$ python -q
>>> import numpy as np
>>> from numpy import linalg as LA
>>> np.set_printoptions(precision=1, suppress=True, linewidth=160, sign=" ")
>>> J = np.array([[0, 6, 4],
...     [-6, 1, 4],
...     [0, 1, -4],
...     [4, -8, 0],
...     [11, -6, 3],
...     [8, -1, 5],
...     [7, 3, -3],
...     [14, 1, 5],
...     [10, -2, 14],
...     [18, 5, 7],
...     [17, -1, 11],
...     [20, -3, 15],
...     [11, -3, 6],
...     [7, -1, 0],
...     [9, 6, -7],
...     [10, 4, -9],
...     [10, -2, -15]])
>>> def softmax(z):
...     e = np.exp(z - z.max(axis=-1, keepdims=True))
...     return e / e.sum(axis=-1, keepdims=True)
... 
>>> np.round(softmax(J[1]), 1) + 0
array([ 0.,  0.,  1.])
>>> np.round(softmax(J[1] + -2), 1) + 0
array([ 0.,  0.,  1.])
>>> att = J @ J.T / np.sqrt(3)
>>> print(softmax(att)[1] @ J)
[-6.  1.  4.]
>>> Xs = (J - J.mean(axis=0)) / J.std(axis=0)
>>> np.argwhere(np.abs(Xs) > 2)
array([[  1,   0],
       [  3,   1],
       [ 16,   2]])
>>> coef = LA.lstsq(np.delete(Xs, 1, axis=1), Xs[:, 1])[0]
>>> print(round(float(1 - np.var(Xs[:, 1] - np.delete(Xs, 1, axis=1) @ coef)), 1))
0.1
>>> np.abs(coef).argmax()
np.int64(1)
>>> f = np.array([1, -1])
>>> np.cross(J[2, :3], J[14, :3])
array([ 17, -36,  -9])
>>> np.array([np.convolve(row, f, "same") for row in J])
array([[  0,   6,  -2],
       [ -6,   7,   3],
       [  0,   1,  -5],
       [  4, -12,   8],
       [ 11, -17,   9],
       [  8,  -9,   6],
       [  7,  -4,  -6],
       [ 14, -13,   4],
       [ 10, -12,  16],
       [ 18, -13,   2],
       [ 17, -18,  12],
       [ 20, -23,  18],
       [ 11, -14,   9],
       [  7,  -8,   1],
       [  9,  -3, -13],
       [ 10,  -6, -13],
       [ 10, -12, -13]])
>>> A = np.load("case12.npy")
>>> A
array([[ 28.,  15.,  10.],
       [ 15.,  12.,   6.],
       [ 10.,   6.,   7.]])
>>> x0 = np.ones(3)
>>> for _ in range(4):
...     x0 = A @ x0
...     x0 /= LA.norm(x0)
...     print(round(x0 @ A @ x0, 1))
... 
41.0
41.0
41.0
41.0
>>> np.round(LA.eigvalsh(A)[-1], 1)
np.float64(41.0)
>>> print(x0)
[ 0.8  0.5  0.3]
>>> K = np.loadtxt("m.csv", delimiter=",")
>>> K
array([[ 0.,  3.,  0.,  0.,  0.,  0.],
       [ 3., -1.,  0.,  0.,  0.,  0.],
       [-2.,  3.,  0.,  0.,  0.,  0.],
       [ 0.,  0.,  0.,  3.,  0.,  0.],
       [ 0.,  0.,  3., -1.,  0.,  0.],
       [ 0.,  0., -2.,  3.,  0.,  0.],
       [ 0.,  0.,  0.,  0.,  0.,  3.],
       [ 0.,  0.,  0.,  0.,  3., -1.],
       [ 0.,  0.,  0.,  0., -2.,  3.]])
>>> A2 = K / LA.norm(K, axis=1, keepdims=True)
>>> gram = A2 @ A2.T
>>> gram[2]
array([ 0.8, -0.8,  1. ,  0. ,  0. ,  0. ,  0. ,  0. ,  0. ])
>>> gram
array([[ 1. , -0.3,  0.8,  0. ,  0. ,  0. ,  0. ,  0. ,  0. ],
       [-0.3,  1. , -0.8,  0. ,  0. ,  0. ,  0. ,  0. ,  0. ],
       [ 0.8, -0.8,  1. ,  0. ,  0. ,  0. ,  0. ,  0. ,  0. ],
       [ 0. ,  0. ,  0. ,  1. , -0.3,  0.8,  0. ,  0. ,  0. ],
       [ 0. ,  0. ,  0. , -0.3,  1. , -0.8,  0. ,  0. ,  0. ],
       [ 0. ,  0. ,  0. ,  0.8, -0.8,  1. ,  0. ,  0. ,  0. ],
       [ 0. ,  0. ,  0. ,  0. ,  0. ,  0. ,  1. , -0.3,  0.8],
       [ 0. ,  0. ,  0. ,  0. ,  0. ,  0. , -0.3,  1. , -0.8],
       [ 0. ,  0. ,  0. ,  0. ,  0. ,  0. ,  0.8, -0.8,  1. ]])
>>> (gram - 2 * np.eye(9)).round(6).argmax(axis=1)
array([ 2,  3,  0,  5,  0,  3,  8,  0,  6])
>>> np.degrees(np.arccos(np.clip(gram[2, 3], -1, 1)))
np.float64(90.0)
>>> x0 = np.array([8, 8, 1, 5, 9, 1])
>>> target = K @ x0
>>> target
array([ 24.,  16.,   8.,  15.,  -2.,  13.,   3.,  26., -15.])
>>> LA.lstsq(K, target)[0]
array([ 8.,  8.,  1.,  5.,  9.,  1.])
>>> LA.solve(K.T @ K, K.T @ target)
array([ 8.,  8.,  1.,  5.,  9.,  1.])
>>> np.round(LA.pinv(K) @ K, 1) + 0
array([[ 1.,  0.,  0.,  0.,  0.,  0.],
       [ 0.,  1.,  0.,  0.,  0.,  0.],
       [ 0.,  0.,  1.,  0.,  0.,  0.],
       [ 0.,  0.,  0.,  1.,  0.,  0.],
       [ 0.,  0.,  0.,  0.,  1.,  0.],
       [ 0.,  0.,  0.,  0.,  0.,  1.]])
>>> rng = np.random.default_rng(790)
>>> target = target + 0.3 * rng.normal(size=9)
>>> print(target)
[ 23.7  16.    8.4  14.4  -1.4  13.    2.8  26.2 -14.9]
>>> coef, *_ = LA.lstsq(K, target)
>>> print(coef)
[ 7.9  8.   1.1  4.9  9.   1. ]
>>> coef.round()
array([ 8.,  8.,  1.,  5.,  9.,  1.])
>>> round(LA.norm(target - K @ coef), 1)
np.float64(0.8)
>>> [round(float(LA.norm(LA.solve(K.T @ K + lam * np.eye(6), K.T @ target))), 2) for lam in (0, 1, 10, 100)]
[15.28, 13.48, 6.99, 1.47]
